>>> import numpy as np
>>> np.set_printoptions(precision=3, suppress=True, linewidth=120, floatmode="fixed")
>>> u = np.array([5, 1, 1, 4, 5, 3, 3, 0]) + 0.5
>>> W0 = np.eye(8) - 2 * np.outer(u, u) / (u @ u)
>>> W0
array([[ 0.450, -0.150, -0.150, -0.450, -0.550, -0.350, -0.350, -0.050],
       [-0.150,  0.959, -0.041, -0.123, -0.150, -0.095, -0.095, -0.014],
       [-0.150, -0.041,  0.959, -0.123, -0.150, -0.095, -0.095, -0.014],
       [-0.450, -0.123, -0.123,  0.632, -0.450, -0.286, -0.286, -0.041],
       [-0.550, -0.150, -0.150, -0.450,  0.450, -0.350, -0.350, -0.050],
       [-0.350, -0.095, -0.095, -0.286, -0.350,  0.777, -0.223, -0.032],
       [-0.350, -0.095, -0.095, -0.286, -0.350, -0.223,  0.777, -0.032],
       [-0.050, -0.014, -0.014, -0.041, -0.050, -0.032, -0.032,  0.995]])
>>> w, vecs = np.linalg.eigh(W0)
>>> np.unique(w.round(6) + 0, return_counts=True)[1]
array([1, 7])
>>> np.round(vecs.T @ vecs, 3) + 0
array([[1.000, 0.000, 0.000, 0.000, 0.000, 0.000, 0.000, 0.000],
       [0.000, 1.000, 0.000, 0.000, 0.000, 0.000, 0.000, 0.000],
       [0.000, 0.000, 1.000, 0.000, 0.000, 0.000, 0.000, 0.000],
       [0.000, 0.000, 0.000, 1.000, 0.000, 0.000, 0.000, 0.000],
       [0.000, 0.000, 0.000, 0.000, 1.000, 0.000, 0.000, 0.000],
       [0.000, 0.000, 0.000, 0.000, 0.000, 1.000, 0.000, 0.000],
       [0.000, 0.000, 0.000, 0.000, 0.000, 0.000, 1.000, 0.000],
       [0.000, 0.000, 0.000, 0.000, 0.000, 0.000, 0.000, 1.000]])
>>> np.linalg.eigvalsh(W0 + 5 * np.eye(8))
array([4.000, 6.000, 6.000, 6.000, 6.000, 6.000, 6.000, 6.000])
>>> np.linalg.svd(W0, compute_uv=False)
array([1.000, 1.000, 1.000, 1.000, 1.000, 1.000, 1.000, 1.000])
>>> vecs @ np.diag(w) @ vecs.T
array([[ 0.450, -0.150, -0.150, -0.450, -0.550, -0.350, -0.350, -0.050],
       [-0.150,  0.959, -0.041, -0.123, -0.150, -0.095, -0.095, -0.014],
       [-0.150, -0.041,  0.959, -0.123, -0.150, -0.095, -0.095, -0.014],
       [-0.450, -0.123, -0.123,  0.632, -0.450, -0.286, -0.286, -0.041],
       [-0.550, -0.150, -0.150, -0.450,  0.450, -0.350, -0.350, -0.050],
       [-0.350, -0.095, -0.095, -0.286, -0.350,  0.777, -0.223, -0.032],
       [-0.350, -0.095, -0.095, -0.286, -0.350, -0.223,  0.777, -0.032],
       [-0.050, -0.014, -0.014, -0.041, -0.050, -0.032, -0.032,  0.995]])
>>> Q, vecs = np.linalg.qr(W0[:, :1])[0], np.linalg.qr(W0[:, 1:])[0]
>>> s = np.linalg.svd(Q.T @ vecs, compute_uv=False)
>>> s.round(3) + 0
array([0.000])
>>> M2 = W0 / np.sqrt((W0 ** 2).mean(axis=1, keepdims=True))
>>> np.linalg.matrix_rank(W0 - W0.mean(axis=1, keepdims=True))
np.int64(7)
>>> np.linalg.norm(M2, axis=1)
array([2.828, 2.828, 2.828, 2.828, 2.828, 2.828, 2.828, 2.828])
>>> K = np.loadtxt("dump.csv", delimiter=",")
>>> K
array([[ 6.000, -1.000, -1.000,  0.000, -2.000, -1.000,  1.000,  2.000,  3.000],
       [-1.000,  2.000,  0.000, -4.000, -2.000, -3.000,  0.000, -4.000, -3.000],
       [-1.000,  0.000,  1.000,  2.000,  0.000,  1.000, -1.000,  0.000,  0.000],
       [ 0.000, -4.000,  2.000, 12.000,  4.000,  8.000, -2.000,  8.000,  6.000],
       [-2.000, -2.000,  0.000,  4.000,  4.000,  4.000,  0.000,  4.000,  2.000],
       [-1.000, -3.000,  1.000,  8.000,  4.000,  6.000, -1.000,  6.000,  4.000],
       [ 1.000,  0.000, -1.000, -2.000,  0.000, -1.000,  1.000,  0.000,  0.000],
       [ 2.000, -4.000,  0.000,  8.000,  4.000,  6.000,  0.000,  8.000,  6.000],
       [ 3.000, -3.000,  0.000,  6.000,  2.000,  4.000,  0.000,  6.000,  5.000]])
>>> w, vecs = np.linalg.eigh(K)
>>> np.linalg.eigvalsh(K + -1 * np.eye(9))
array([-1.000, -1.000, -1.000, -1.000, -1.000, -1.000,  2.980,  8.334, 30.687])
>>> np.round(np.linalg.svd(K, compute_uv=False), 3) + 0
array([31.687,  9.334,  3.980,  0.000,  0.000,  0.000,  0.000,  0.000,  0.000])
>>> w.round(3) + 0
array([ 0.000,  0.000,  0.000,  0.000,  0.000,  0.000,  3.980,  9.334, 31.687])
>>> A = np.array([[2.0, 0.0, 1.0, 0.0, 0.0, 0.0],
...     [2.0, 0.0, 0.0, 0.0, 0.0, 0.0],
...     [2.0, 1.0, 0.0, 1.0, 2.0, 0.0],
...     [2.0, 0.0, 2.0, 1.0, 0.0, 0.0],
...     [1.0, 1.0, 2.0, 1.0, 2.0, 0.0],
...     [0.0, 0.0, 0.0, 0.0, 0.0, -1.0]])
>>> np.argsort(-np.linalg.norm(A, axis=0).round(6), kind="stable")[:3]
array([0, 2, 4])
>>> np.round(np.sort(np.linalg.eigvals(A).real), 3) + 0
array([-1.604, -1.000,  0.000,  1.000,  1.110,  4.494])
>>> np.flatnonzero(np.linalg.matrix_power((A != 0) + (A.T != 0) + np.eye(6), 6)[0])
array([0, 1, 2, 3, 4])
>>> A @ A
array([[ 6.000,  1.000,  2.000,  1.000,  2.000,  0.000],
       [ 4.000,  0.000,  2.000,  0.000,  0.000,  0.000],
       [10.000,  2.000,  8.000,  3.000,  4.000,  0.000],
       [10.000,  2.000,  4.000,  3.000,  4.000,  0.000],
       [12.000,  4.000,  7.000,  5.000,  8.000,  0.000],
       [ 0.000,  0.000,  0.000,  0.000,  0.000,  1.000]])
>>> np.linalg.lstsq(A[:-1].T, A[-1])[2]
np.int32(4)
>>> try:
...     np.linalg.inv(A)
... except np.linalg.LinAlgError as e:
...     print(repr(e))
... 
LinAlgError('Singular matrix')
>>> np.unique(A.round(6), axis=0).shape
(6, 6)
>>> X = np.load("test8.npy")
>>> X
array([[-2,  3, -2, -4,  3, -1,  1,  0, -1,  0, -1],
       [ 3, -2,  0, -4, -2, -3,  1,  0, -1,  0,  0],
       [-2,  0, -2, -2, -1, -4,  0,  3,  1, -3,  2],
       [-4, -4, -2, -2,  0,  1, -2,  1, -3,  3, -2],
       [ 3, -2, -1,  0, -2, -1,  1, -2, -1, -2,  0],
       [-1, -3, -4,  1, -1, -2, -2,  2, -2,  0,  2],
       [ 1,  1,  0, -2,  1, -2,  0, -2,  1,  2,  4],
       [ 0,  0,  3,  1, -2,  2, -2, -4,  1,  1,  1],
       [-1, -1,  1, -3, -1, -2,  1,  1, -4,  0,  3],
       [ 0,  0, -3,  3, -2,  0,  2,  1,  0,  2,  3],
       [-1,  0,  2, -2,  0,  2,  4,  1,  3,  3,  4]])
>>> np.all(np.linalg.eigvalsh(X) > 0)
np.False_
>>> w, vecs = np.linalg.eigh(X)
>>> x = np.array([5, 5, 5, 3, 1, 2, 3, 0, 5, 4, 1])
>>> (np.sign(vecs[:, -1].round(6)) == np.sign(vecs[0, -1].round(6))).astype(int)
array([1, 1, 1, 0, 0, 0, 1, 1, 1, 1, 1])
>>> np.linalg.eigvalsh(X[1:, 1:])
array([-11.263,  -7.713,  -6.115,  -4.644,  -3.788,  -0.587,   1.888,   2.963,   7.457,   9.801])
>>> round(float(x @ X @ x / (x @ x)), 3), round(float(w[0]), 3), np.round(w[-1], 3)
(-5.214, -11.515, np.float64(9.899))
>>> np.abs(X).sum(axis=1).max(), round(float(np.abs(w).max()), 3)
(np.int64(24), 11.515)
>>> M2 = np.array([[4, 1],
...     [3, 6],
...     [7, 1],
...     [6, 4],
...     [7, 8],
...     [7, 9],
...     [9, 2],
...     [8, 9],
...     [4, 1],
...     [1, 5],
...     [6, 3]])
>>> np.einsum("ik,kj->ij", X, M2)
array([[-24,  11],
       [-48, -67],
       [-32, -37],
       [-78, -18],
       [-35, -62],
       [-54, -27],
       [  2,  -6],
       [-12, -22],
       [-20, -28],
       [ 29,  25],
       [ 95,  58]])
>>> np.einsum("ik,kj->ji", X, M2)
array([[-24, -48, -32, -78, -35, -54,   2, -12, -20,  29,  95],
       [ 11, -67, -37, -18, -62, -27,  -6, -22, -28,  25,  58]])
>>> np.linalg.matrix_rank(X @ M2)
np.int64(2)
>>> np.einsum("ij->j", X)
array([ -4,  -8,  -8, -14,  -7, -10,   4,   1,  -6,   6,  16])
>>> np.einsum("ij,ij->i", X, X)
array([46, 44, 52, 68, 29, 48, 36, 41, 44, 40, 64])
>>> M2.T @ X.T
array([[-24, -48, -32, -78, -35, -54,   2, -12, -20,  29,  95],
       [ 11, -67, -37, -18, -62, -27,  -6, -22, -28,  25,  58]])
>>> X @ M2
array([[-24,  11],
       [-48, -67],
       [-32, -37],
       [-78, -18],
       [-35, -62],
       [-54, -27],
       [  2,  -6],
       [-12, -22],
       [-20, -28],
       [ 29,  25],
       [ 95,  58]])
>>> np.linalg.matrix_rank(np.vstack([X, M2.T]))
np.int64(11)
